>>> import numpy as np
>>> np.set_printoptions(suppress=True, linewidth=100)
>>> X = np.loadtxt("layer2.csv", delimiter=",")
>>> print(X)
[[-0.009 -0.287  0.076  0.227  0.022  0.133  0.312  0.647 -0.243  0.397 -0.06  -0.674 -0.126
   0.314]
 [ 0.154 -0.418  0.007  0.36  -0.196  0.319  0.135  0.591 -0.53   0.004 -0.508 -0.492 -0.032
   0.286]
 [-0.061  0.16   0.058  0.19  -0.213 -0.537  0.452  0.386 -0.782 -0.121  0.585  0.453  0.39
   1.279]
 [ 0.487  0.15   0.813  0.078  0.037  0.415  0.172 -0.484  0.807  0.985  0.55   0.387  0.431
  -0.723]
 [-0.323  0.15   0.99   0.19   0.289  0.163  0.332 -1.264  0.673  1.369  0.743  0.093 -0.799
  -0.042]
 [-0.244  0.765  0.107 -0.299  0.043 -0.476 -0.237  0.22   0.482 -0.213  0.876  0.017  0.678
   0.708]
 [ 0.154  0.286  0.038 -0.012 -0.195  0.192  0.025 -0.304  0.214  0.145  0.306  0.068  0.164
  -0.061]
 [ 0.204  0.109  0.063  0.568  0.243  0.554  0.236 -0.158  0.315  0.703  0.172 -0.737 -0.162
   0.163]
 [-0.076 -0.047  0.328 -0.082 -0.024  0.047  0.126 -0.1    0.2    0.525  0.348 -0.137 -0.086
  -0.007]
 [-0.414 -0.075 -0.033  0.142 -0.047 -0.33   0.733 -0.467 -0.619  0.291  0.545 -0.099 -0.648
   0.793]
 [ 0.406 -1.557 -1.145 -0.112 -0.442  0.439  0.224  0.448 -1.441 -1.311 -2.251 -0.252 -0.561
  -1.291]
 [ 0.127 -0.001 -0.098 -0.187 -0.227 -0.111 -0.148  0.08   0.135 -0.004 -0.063  0.029 -0.008
  -0.345]
 [-0.08   0.316  0.099 -0.343 -0.08  -0.508 -0.144  0.109  0.104 -0.297  0.447  0.351  0.283
   0.427]
 [ 0.116  0.243 -0.125  0.     0.155 -0.293 -0.158  0.323 -0.064 -0.343  0.044  0.108  0.388
   0.287]
 [-0.153 -0.345 -0.279 -0.069 -0.492 -0.481  0.159  1.19  -0.991 -0.843 -0.325 -0.117  0.096
   0.878]]
>>> M2 = np.c_[X[:, :8] @ np.array([[-1, -2, -2, 2, 0, -1, 0, 2],
...     [-1, 0, -2, 2, -2, 1, 2, 1],
...     [2, 0, 2, 2, -1, 0, -2, 0],
...     [1, 0, 2, 2, -2, -1, 1, 2],
...     [1, 0, 0, 1, -1, 2, -2, 1],
...     [2, 2, 2, 2, 0, -2, 2, -1],
...     [-1, -1, -2, 2, 0, 0, 2, 0],
...     [-1, -2, 1, 2, 0, -1, 2, 0]]), np.array([2, 0, 0, -2, -2, 0, 0, -2, -1, 1, 0, 2, -2, 0, 1])]
>>> print(M2.round(3))
[[ 0.004 -1.322  1.487  2.22   0.022 -1.374  1.641  0.038  2.   ]
 [ 0.354 -0.987  2.221  2.1    0.305 -2.553  1.992  0.095  0.   ]
 [-1.918 -2.176 -1.294  1.083 -0.545  0.293  1.422  0.742  0.   ]
 [ 2.246  0.652  0.51   3.299 -1.306 -0.687 -1.116  0.902 -2.   ]
 [ 3.89   3.168  1.104  0.765 -1.959  1.799 -3.606  0.01  -2.   ]
 [-1.498 -0.667 -1.684 -0.285 -1.082  2.126 -0.055  0.198  0.   ]
 [ 0.092  0.659 -0.798  0.563 -0.391 -0.326  0.7    0.183  0.   ]
 [ 1.654  0.78   1.114  3.395 -1.66  -1.127  1.438  1.342 -2.   ]
 [ 0.741  0.32   0.48   0.368 -0.046  0.069 -0.638 -0.434 -1.   ]
 [-0.408  0.369 -1.397 -0.935 -0.054  1.23   0.024 -0.336  1.   ]
 [-1.487 -1.054  0.666 -3.036  4.925 -4.061  2.17  -1.85   0.   ]
 [-0.89  -0.488 -0.668 -0.903  0.701 -0.253  0.103 -0.237  2.   ]
 [-1.442 -0.93  -1.579 -1.182  0.035  1.486 -0.835 -0.102 -2.   ]
 [-1.205 -1.306 -0.915  0.367 -0.516  0.7    0.17   0.923  0.   ]
 [-2.932 -3.195  0.21  -0.448  1.599 -1.335  2.519 -0.8    1.   ]]
>>> print(np.round(np.linalg.lstsq(X, M2[:, 0])[0], 3) + 0)
[-1. -1.  2.  1.  1.  2. -1. -1.  0.  0.  0.  0.  0.  0.]
>>> print(np.linalg.matrix_rank(M2))
9
>>> print(np.round(np.linalg.norm(np.linalg.qr(X)[0].T @ M2, axis=0) ** 2 / ((M2 ** 2).sum(axis=0) + 1e-12), 3))
[1.    1.    1.    1.    1.    1.    1.    1.    0.979]
>>> print(np.round(np.linalg.norm(M2 - X @ np.linalg.lstsq(X, M2)[0], axis=0), 3) + 0)
[0.    0.    0.    0.    0.    0.    0.    0.    0.748]
>>> print(np.linalg.matrix_rank(np.c_[X, M2]))
15
